$ python -q
>>> import numpy as np
>>> np.set_printoptions(precision=1, suppress=True, linewidth=120)
>>> def tidy(a):
...     return np.round(a, 1) + 0
... 
>>> F = np.load("m.npy")
>>> print(F)
[[ 3. -1.  0.  0.]
 [-1.  0. -1.  0.]
 [ 0. -1.  0. -1.]
 [ 0.  0. -1. -3.]]
>>> rng = np.random.default_rng(886)
>>> idx = rng.permutation(4)
>>> B = F[:, idx] * rng.choice([-1, 1], 4)
>>> print(B)
[[ 1.  0. -0. -3.]
 [-0. -1. -0.  1.]
 [ 1.  0.  1. -0.]
 [-0. -1.  3. -0.]]
>>> Uu, _, Vh = np.linalg.svd(F.T @ B)
>>> print(idx)
[1 2 3 0]
>>> K = np.load("a.npy")
>>> print(K)
[[-2  4 -6 -4]
 [ 0  0  0  0]
 [-2  4 -6 -4]
 [ 0  0  0  0]]
>>> print(np.abs(np.diag(np.linalg.qr(K)[1])) > 1e-9)
[ True False False False]
>>> print(np.allclose(K[:-1].T @ np.linalg.lstsq(K[:-1].T, K[-1])[0], K[-1]))
True
>>> print(tidy(K @ np.linalg.pinv(K) @ K))
[[-2.  4. -6. -4.]
 [ 0.  0.  0.  0.]
 [-2.  4. -6. -4.]
 [ 0.  0.  0.  0.]]
>>> print(np.unique(K.round(6), axis=0).shape)
(2, 4)
>>> x0 = np.array([-2, -3, -2, 1])
>>> target = F @ x0
>>> beta, lr = np.zeros(4), 1 / np.linalg.norm(F, 2) ** 2
>>> for i in range(40):
...     beta -= lr * F.T @ (F @ beta - target)
...     if i % 10 == 0: print(i, round(np.linalg.norm(F @ beta - target), 1))
... 
0 3.6
10 1.5
20 0.7
30 0.3
>>> print(tidy(beta))
[-2.  -2.9 -1.9  1. ]
>>> print(tidy(np.linalg.cond(F)))
3.5
>>> Uu, sig, Vh = np.linalg.svd(K)
>>> evecs = Vh[:(sig > 1e-8).sum()]
>>> x0 = K[1] + -2 * K[3] + rng.integers(2) * np.eye(4)[1]
>>> print(x0)
[0. 0. 0. 0.]
>>> print(tidy(evecs.T @ evecs))
[[ 0.1 -0.1  0.2  0.1]
 [-0.1  0.2 -0.3 -0.2]
 [ 0.2 -0.3  0.5  0.3]
 [ 0.1 -0.2  0.3  0.2]]
>>> print(np.linalg.matrix_rank(np.vstack([K, x0])))
1
>>> print(np.allclose(evecs.T @ evecs @ x0, x0))
True
>>> x0 = np.array([-5, -2, 8, -1])
>>> print((K @ x0).argmax())
1
>>> print(K @ (2 * x0))
[-84   0 -84   0]
>>> print(K @ x0)
[-42   0 -42   0]
>>> print(K @ np.ones(4))
[-8.  0. -8.  0.]
>>> print(np.linalg.norm(K @ x0) <= np.linalg.norm(K, 2) * np.linalg.norm(x0) + 1e-9)
True
>>> W0 = np.array([[1, 1, 2], [2, 1, 1], [1, 2, 1]])
>>> print(W0)
[[1 1 2]
 [2 1 1]
 [1 2 1]]
>>> B = np.linalg.inv(W0)
>>> print(tidy(np.linalg.det(W0) * np.linalg.det(B)))
1.0
>>> print((np.abs(B) > 1e-9).astype(int))
[[1 1 1]
 [1 1 1]
 [1 1 1]]
>>> print(tidy(np.linalg.slogdet(W0)[0]))
1.0
>>> W = np.array([[1, 0, 4, 4, 5, 5], [4, 0, 5, 3, 4, 5], [4, 5, 2, 1, 2, 1]])
>>> beta = np.array([0, 4, 1, 5, 4, 2])
>>> act = np.maximum(W0 @ W + beta, 0)
>>> print((act > 0).astype(int))
[[1 1 1 1 1 1]
 [1 1 1 1 1 1]
 [1 1 1 1 1 1]]
>>> print(act)
[[13 14 14 14 17 14]
 [10  9 16 17 20 18]
 [13  9 17 16 19 18]]
>>> print(np.linalg.matrix_rank(act))
3
>>> W2 = np.array([[2, 2, 3],
...     [-2, -1, 0],
...     [5, 5, 4],
...     [-5, -1, -4],
...     [-3, 5, 3],
...     [5, 1, -5]])
>>> print(W @ W2)
[[12 48 -7]
 [31 55  7]
 [ 2 23 17]]
>>> print(act @ W2)
[[ 17 167  20]
 [ 27 192  -4]
 [ 46 199  10]]
>>> print((act @ W2).round(6).argmax(axis=1))
[1 1 1]
>>> B = np.array([[9, 4], [-4, 5], [-8, 6], [-3, 9], [5, -7], [9, 4]])
>>> print(act @ B)
[[118 269]
 [137 266]
 [154 282]]
>>> print(np.einsum("ij->j", act))
[36 32 47 47 56 50]
>>> print(np.einsum("ik,kj->ij", act, B))
[[118 269]
 [137 266]
 [154 282]]
>>> B = np.array([[2, -1, -1, 0]])
>>> E = B.T @ B
>>> print(E)
[[ 4 -2 -2  0]
 [-2  1  1  0]
 [-2  1  1  0]
 [ 0  0  0  0]]
>>> P = np.triu(np.array([[-2, -2, 2, -2], [-2, 2, 1, -1], [0, 2, 2, -1], [0, 0, -1, -2]]), 1) + np.eye(4)
>>> B = P @ E @ np.linalg.inv(P)
>>> print(tidy(np.poly(B)))
[ 1. -6.  0.  0.  0.]
>>> print(np.trace(B), np.trace(E))
6.0 6
>>> print(np.linalg.matrix_rank(B))
1
>>> ev, evecs = np.linalg.eigh(E)
>>> x0 = np.array([3, 3, 3, 3])
>>> print(tidy(evecs * np.abs(ev) @ evecs.T))
[[ 4. -2. -2.  0.]
 [-2.  1.  1.  0.]
 [-2.  1.  1.  0.]
 [ 0.  0.  0.  0.]]
>>> print(tidy(np.linalg.eigvalsh(E[1:, 1:])))
[0. 0. 2.]
>>> print(np.abs(E).sum(axis=1).max(), np.abs(ev).max())
8 6.0
>>> print(tidy(evecs * np.maximum(ev, 0) @ evecs.T))
[[ 4. -2. -2.  0.]
 [-2.  1.  1.  0.]
 [-2.  1.  1.  0.]
 [ 0.  0.  0.  0.]]
>>> idx = rng.permutation(4)
>>> print(idx)
[2 1 3 0]
>>> B = E[idx][:, idx]
>>> print(np.allclose(B, E))
False
>>> print(tidy(np.sort(np.abs(np.linalg.eigvals(B)))))
[0. 0. 0. 6.]
>>> print(np.trace(B))
6
>>> rk = np.linalg.matrix_rank(E)
>>> print(rk)
1
>>> ns = np.linalg.svd(E)[2][rk:].T
>>> print(ns.shape)
(4, 3)
>>> print([int(np.linalg.matrix_rank(E[:i])) for i in range(1, len(E) + 1)])
[1, 1, 1, 1]
>>> print([int(np.linalg.matrix_rank(np.delete(E, i, axis=0))) for i in range(4)])
[1, 1, 1, 1]
>>> Uu, sig, Vh = np.linalg.svd(E)
>>> evecs = Vh[:(sig > 1e-8).sum()]
>>> x0 = E[1] + 2 * E[0] + rng.integers(2) * np.eye(4)[1]
>>> print(x0)
[ 6. -3. -3.  0.]
>>> print(tidy(np.diag(evecs.T @ evecs)))
[0.7 0.2 0.2 0. ]
>>> print(tidy(np.linalg.norm(x0 - evecs.T @ evecs @ x0)))
0.0
>>> print(tidy(evecs.T @ evecs))
[[ 0.7 -0.3 -0.3  0. ]
 [-0.3  0.2  0.2  0. ]
 [-0.3  0.2  0.2  0. ]
 [ 0.   0.   0.   0. ]]
>>> M = np.load("out17.npy")
>>> print(M)
[[-5  0 -2]
 [-3  3 -3]
 [ 4 -9  7]]
>>> W = np.array([[2, 2, 2], [2, 0, 0], [0, 2, 1]])
>>> beta = np.array([0, 6, 6])
>>> act = np.maximum(M @ W + beta, 0)
>>> print(act)
[[ 0  0  0]
 [ 0  0  0]
 [ 0 28 21]]
>>> print(tidy((act > 0).mean(axis=0)))
[0.  0.3 0.3]
>>> print(np.linalg.matrix_rank(act))
1
>>> W2 = np.array([[1, -3], [3, 1], [-3, 2]])
>>> print(act @ W2)
[[ 0  0]
 [ 0  0]
 [21 70]]
>>> print((act @ W2).round(6).argmax(axis=1))
[0 0 1]
>>> Uu, sig, Vh = np.linalg.svd(M)
>>> print(np.argmax(sig[:-1] / (sig[1:] + 1e-6)) + 1)
2
>>> print(tidy(sig))
[13.5  4.6  0. ]
>>> B = Uu[:, :2] @ np.diag(sig[:2]) @ Vh[:2]
>>> print(tidy(np.linalg.norm(M - B) / np.linalg.norm(M)))
0.0
>>> print(tidy(np.abs(M - B).max()))
0.0
>>> print(np.linalg.matrix_rank(B))
2
>>> print(np.linalg.matrix_rank(M, rtol=0.05))
2
>>> print(tidy(np.linalg.norm(M - B, 2)), tidy(sig[2]))
0.0 0.0
>>> B = np.array([[1, 2], [1, 2]])
>>> W2 = np.array([[0, 3], [1, 1]])
>>> J = np.block([[B, np.zeros((2, 2))], [np.zeros((2, 2)), W2]])
>>> print(J)
[[1. 2. 0. 0.]
 [1. 2. 0. 0.]
 [0. 0. 0. 3.]
 [0. 0. 1. 1.]]
>>> rk = np.linalg.matrix_rank(J)
>>> print(rk)
3
>>> ns = np.linalg.svd(J)[2][rk:].T
>>> print([int(np.linalg.matrix_rank(np.delete(J, i, axis=0))) for i in range(4)])
[3, 3, 2, 2]
>>> print(tidy(ns[:, 0] / ns[np.abs(ns[:, 0]).round(6).argmax(), 0]))
[ 1.  -0.5  0.   0. ]
>>> print([int(np.linalg.matrix_rank(J[:, :j + 1])) for j in range(4)])
[1, 1, 2, 3]
>>> print(tidy(ns @ ns.T))
[[ 0.8 -0.4  0.   0. ]
 [-0.4  0.2  0.   0. ]
 [ 0.   0.   0.   0. ]
 [ 0.   0.   0.   0. ]]
>>> print([int(np.linalg.matrix_rank(J[:i])) for i in range(1, len(J) + 1)])
[1, 1, 2, 3]
>>> print(ns.shape)
(4, 1)
>>> print(tidy(J @ ns))
[[0.]
 [0.]
 [0.]
 [0.]]
>>> Uu, sig, Vh = np.linalg.svd(J)
>>> print(tidy(sig))
[3.2 3.2 0.9 0. ]
>>> B = Uu[:, :3] @ np.diag(sig[:3]) @ Vh[:3]
>>> print(tidy(B))
[[1. 2. 0. 0.]
 [1. 2. 0. 0.]
 [0. 0. 0. 3.]
 [0. 0. 1. 1.]]
>>> print(tidy(np.linalg.norm(J - B) / np.linalg.norm(J)))
0.0
>>> print(tidy(np.linalg.det(J)))
0.0
>>> print((J - J.T) / 2)
[[ 0.   0.5  0.   0. ]
 [-0.5  0.   0.   0. ]
 [ 0.   0.   0.   1. ]
 [ 0.   0.  -1.   0. ]]
>>> print((J + J.T) / 2)
[[1.  1.5 0.  0. ]
 [1.5 2.  0.  0. ]
 [0.  0.  0.  2. ]
 [0.  0.  2.  1. ]]
>>> print(tidy(np.linalg.matrix_power(J, 3)))
[[ 9. 18.  0.  0.]
 [ 9. 18.  0.  0.]
 [ 0.  0.  3. 12.]
 [ 0.  0.  4.  7.]]
>>> print(tidy(np.abs(np.linalg.eigvals(J)).max()))
3.0
>>> print(np.allclose(J, J.T))
False
>>> B = J / np.linalg.norm(J, axis=1, keepdims=True)
>>> C2 = B @ B.T
>>> print(tidy(C2[3]))
[0.  0.  0.7 1. ]
>>> C2 = J.T @ J
>>> print(np.trace(C2), (J ** 2).sum())
21.0 21.0
>>> print(np.linalg.matrix_rank(C2))
3
>>> print(np.diag(C2))
[ 2.  8.  1. 10.]
>>> m1 = -2 * np.eye(3) + np.ones((3, 3))
>>> print(m1)
[[-1.  1.  1.]
 [ 1. -1.  1.]
 [ 1.  1. -1.]]
>>> B = m1[0, 0] * m1[1:] - np.outer(m1[1:, 0], m1[0])
>>> print(B)
[[ 0.  0. -2.]
 [ 0. -2.  0.]]
>>> print(np.linalg.matrix_rank(B), np.linalg.matrix_rank(m1))
2 3
>>> print(np.allclose(m1 @ m1.T, m1.T @ m1))
True
>>> print(np.fft.fft(m1[0]))
[ 1.+0.j -2.+0.j -2.+0.j]
>>> print(m1 @ np.ones(3))
[1. 1. 1.]
>>> X = np.loadtxt("run2.csv", delimiter=",")
>>> print(X)
[[ 9.  5. 11.]
 [ 9.  5. 11.]
 [ 9.  5. 11.]
 [ 0.  0.  0.]
 [ 0.  0.  0.]
 [ 0.  0.  0.]
 [ 0.  0.  0.]
 [ 0.  0.  0.]
 [ 5.  1.  7.]
 [ 1.  0.  3.]
 [ 0.  0.  0.]
 [ 9.  5. 11.]]
>>> B = np.c_[X[:, :1] @ np.array([[2]]), np.array([-2, -2, 2, 2, 3, 3, 3, -1, -2, -1, -3, -1])]
>>> print(B)
[[18. -2.]
 [18. -2.]
 [18.  2.]
 [ 0.  2.]
 [ 0.  3.]
 [ 0.  3.]
 [ 0.  3.]
 [ 0. -1.]
 [10. -2.]
 [ 2. -1.]
 [ 0. -3.]
 [18. -1.]]
>>> print(tidy(np.linalg.lstsq(X, B[:, 0])[0]))
[2. 0. 0.]
>>> print(tidy(np.linalg.norm(np.linalg.qr(X)[0].T @ B, axis=0) ** 2 / ((B ** 2).sum(axis=0) + 1e-12)))
[1.  0.1]
>>> print(np.linalg.matrix_rank(np.c_[X, B]))
4
>>> Uu, sig, Vh = np.linalg.svd(X)
>>> print(tidy(sig))
[31.4  2.3  0.7]
>>> B = Uu[:, :1] @ np.diag(sig[:1]) @ Vh[:1]
>>> print(tidy(np.linalg.norm(X - B, 2)), tidy(sig[1]))
2.3 2.3
>>> print(np.linalg.matrix_rank(X, rtol=0.05))
2
